% ipython --no-banner

In [1]: import numpy as np

In [2]: np.set_printoptions(precision=1, suppress=True, linewidth=100)

In [3]: rnd = lambda a: np.round(a, 1) + 0

In [4]: rng = np.random.default_rng(941)

In [5]: arr = rng.normal(size=(26, 3))

In [6]: arr = 20 * arr / np.linalg.norm(arr, axis=1, keepdims=True)

In [7]: rnd(arr)
Out[7]: 
array([[ 14.1,  10. ,  10.1],
       [ -7.8, -17.9,  -4.5],
       [ -8.7,  17.4,   4.8],
       [-14.9,  -8.8, -10. ],
       [ 13.8,   7.5, -12.3],
       [ -3.4,  -1.1,  19.7],
       [  2.3, -19.7,   2.3],
       [-17. ,  10.5,   1.5],
       [ -1.4,  18.3,   8. ],
       [  1.3,  18.8,   6.7],
       [-19. ,   3.6,   5. ],
       [  7.6,   8. ,  16.7],
       [-11.7,   3.9, -15.7],
       [ 13.2,  -8.2, -12.6],
       [-14.5,   6.4, -12.2],
       [ -1.6,  -5.9,  19. ],
       [-10.4,  15.5,  -7.2],
       [ 11.7, -12. , -10.9],
       [-11.7,  10.1, -12.7],
       [ -8.5,   4.4, -17.6],
       [ -3.8,   3.3,  19.4],
       [-19.1,   6. ,   0.2],
       [  3.8, -12.5,  15.1],
       [-12.8,  -7.8, -13.2],
       [  1.4,  19.4,   4.8],
       [ 18.9,   0. ,   6.4]])

In [8]: Q, R = np.linalg.qr(arr)

In [9]: rnd(np.trace(Q @ Q.T))
Out[9]: np.float64(3.0)

In [10]: rnd(abs(R[0, 0])), rnd(np.linalg.norm(arr[:, 0]))
Out[10]: (np.float64(58.1), np.float64(58.1))

In [11]: rnd(R)
Out[11]: 
array([[-58.1,  10.4, -12.8],
       [  0. ,  57.6,   8.8],
       [  0. ,   0. , -58. ]])

In [12]: rnd(Q @ R)
Out[12]: 
array([[ 14.1,  10. ,  10.1],
       [ -7.8, -17.9,  -4.5],
       [ -8.7,  17.4,   4.8],
       [-14.9,  -8.8, -10. ],
       [ 13.8,   7.5, -12.3],
       [ -3.4,  -1.1,  19.7],
       [  2.3, -19.7,   2.3],
       [-17. ,  10.5,   1.5],
       [ -1.4,  18.3,   8. ],
       [  1.3,  18.8,   6.7],
       [-19. ,   3.6,   5. ],
       [  7.6,   8. ,  16.7],
       [-11.7,   3.9, -15.7],
       [ 13.2,  -8.2, -12.6],
       [-14.5,   6.4, -12.2],
       [ -1.6,  -5.9,  19. ],
       [-10.4,  15.5,  -7.2],
       [ 11.7, -12. , -10.9],
       [-11.7,  10.1, -12.7],
       [ -8.5,   4.4, -17.6],
       [ -3.8,   3.3,  19.4],
       [-19.1,   6. ,   0.2],
       [  3.8, -12.5,  15.1],
       [-12.8,  -7.8, -13.2],
       [  1.4,  19.4,   4.8],
       [ 18.9,   0. ,   6.4]])

In [13]: rnd(np.abs(np.diag(R)))
Out[13]: array([58.1, 57.6, 58. ])

In [14]: vec = np.array([0, 0, 0])

In [15]: rhs = arr @ vec

In [16]: rnd(np.linalg.pinv(arr) @ arr)
Out[16]: 
array([[1., 0., 0.],
       [0., 1., 0.],
       [0., 0., 1.]])

In [17]: rnd(np.linalg.lstsq(arr, rhs)[0])
Out[17]: array([0., 0., 0.])

In [18]: rhs = rhs + 0.3 * rng.normal(size=26)

In [19]: rnd(rhs)
Out[19]: 
array([-0.8, -0.2, -0.1,  0.1, -0.3,  0.5,  0.3, -0.1, -0.4,  0.4,  0.2, -0.1, -0.1,  0.2,  0. ,
        0.5,  0.2, -0.2,  0. , -0.1,  0. ,  0.1,  0.4,  0.2, -0.2, -0.2])

In [20]: b, *_ = np.linalg.lstsq(arr, rhs)

In [21]: rnd(arr.T @ (rhs - arr @ b))
Out[21]: array([0., 0., 0.])

In [22]: rnd(b)
Out[22]: array([0., 0., 0.])

In [23]: vec = np.array([-1, 2, -2])

In [24]: rhs = arr @ vec

In [25]: b, lr = np.zeros(3), 1 / np.linalg.norm(arr, 2) ** 2

In [26]: for i in range(12):
    ...:     b -= lr * arr.T @ (arr @ b - rhs)
    ...:     if i % 2 == 0: print(i, round(np.linalg.norm(arr @ b - rhs), 1))
    ...: 
0 32.6
2 6.8
4 1.4
6 0.3
8 0.1
10 0.0

In [27]: rnd(np.linalg.cond(arr))
Out[27]: np.float64(1.4)

In [28]: rnd(b)
Out[28]: array([-1.,  2., -2.])

In [29]: data = np.loadtxt("arr.csv", delimiter=",")

In [30]: data
Out[30]: 
array([[ 1., -1.,  3.,  1., -3.],
       [ 2.,  0., -3., -1.,  1.],
       [ 2.,  1.,  2.,  0.,  1.],
       [-2., -2.,  2.,  1.,  2.],
       [ 0.,  0.,  0.,  0.,  5.]])

In [31]: lab = rng.permutation(5)

In [32]: lab
Out[32]: array([3, 0, 4, 2, 1])

In [33]: Y = data[lab][:, lab]

In [34]: rnd(np.linalg.det(Y)), rnd(np.linalg.det(data[lab]))
Out[34]: (np.float64(-35.0), np.float64(-35.0))

In [35]: np.allclose(Y, data)
Out[35]: False

In [36]: Y
Out[36]: 
array([[ 1., -2.,  2.,  2., -2.],
       [ 1.,  1., -3.,  3., -1.],
       [ 0.,  0.,  5.,  0.,  0.],
       [ 0.,  2.,  1.,  2.,  1.],
       [-1.,  2.,  1., -3.,  0.]])

In [37]: rnd(np.sort(np.abs(np.linalg.eigvals(Y))))
Out[37]: array([0.4, 2. , 2. , 4. , 5. ])

In [38]: Y = np.array([[0, -3, 1]])

In [39]: W0 = np.block([[np.zeros((1, 1)), Y], [Y.T, np.zeros((3, 3))]])

In [40]: W0
Out[40]: 
array([[ 0.,  0., -3.,  1.],
       [ 0.,  0.,  0.,  0.],
       [-3.,  0.,  0.,  0.],
       [ 1.,  0.,  0.,  0.]])

In [41]: # 2 groups of indices that never mix

In [42]: vals, V = np.linalg.eigh(W0)

In [43]: vec = np.array([2, -1, 1, -1])

In [44]: rnd(V * np.maximum(vals, 0) @ V.T)
Out[44]: 
array([[ 1.6,  0. , -1.5,  0.5],
       [ 0. ,  0. ,  0. ,  0. ],
       [-1.5,  0. ,  1.4, -0.5],
       [ 0.5,  0. , -0.5,  0.2]])

In [45]: rnd(W0.mean(axis=0))
Out[45]: array([-0.5,  0. , -0.8,  0.2])

In [46]: rnd(np.linalg.svd(W0, compute_uv=False))
Out[46]: array([3.2, 3.2, 0. , 0. ])

In [47]: np.diff(W0, axis=0)
Out[47]: 
array([[ 0.,  0.,  3., -1.],
       [-3.,  0.,  0.,  0.],
       [ 4.,  0.,  0.,  0.]])

In [48]: W0.sum(axis=0)
Out[48]: array([-2.,  0., -3.,  1.])

In [49]: np.abs(W0).max()
Out[49]: np.float64(3.0)

In [50]: W0 - W0[0]
Out[50]: 
array([[ 0.,  0.,  0.,  0.],
       [ 0.,  0.,  3., -1.],
       [-3.,  0.,  3., -1.],
       [ 1.,  0.,  3., -1.]])

In [51]: np.unravel_index(np.abs(W0).argmax(), W0.shape)
Out[51]: (np.int64(0), np.int64(2))

In [52]: W0[4]
---------------------------------------------------------------------------
IndexError                                Traceback (most recent call last)
Cell In[52], line 1
----> 1 W0[4]

IndexError: index 4 is out of bounds for axis 0 with size 4
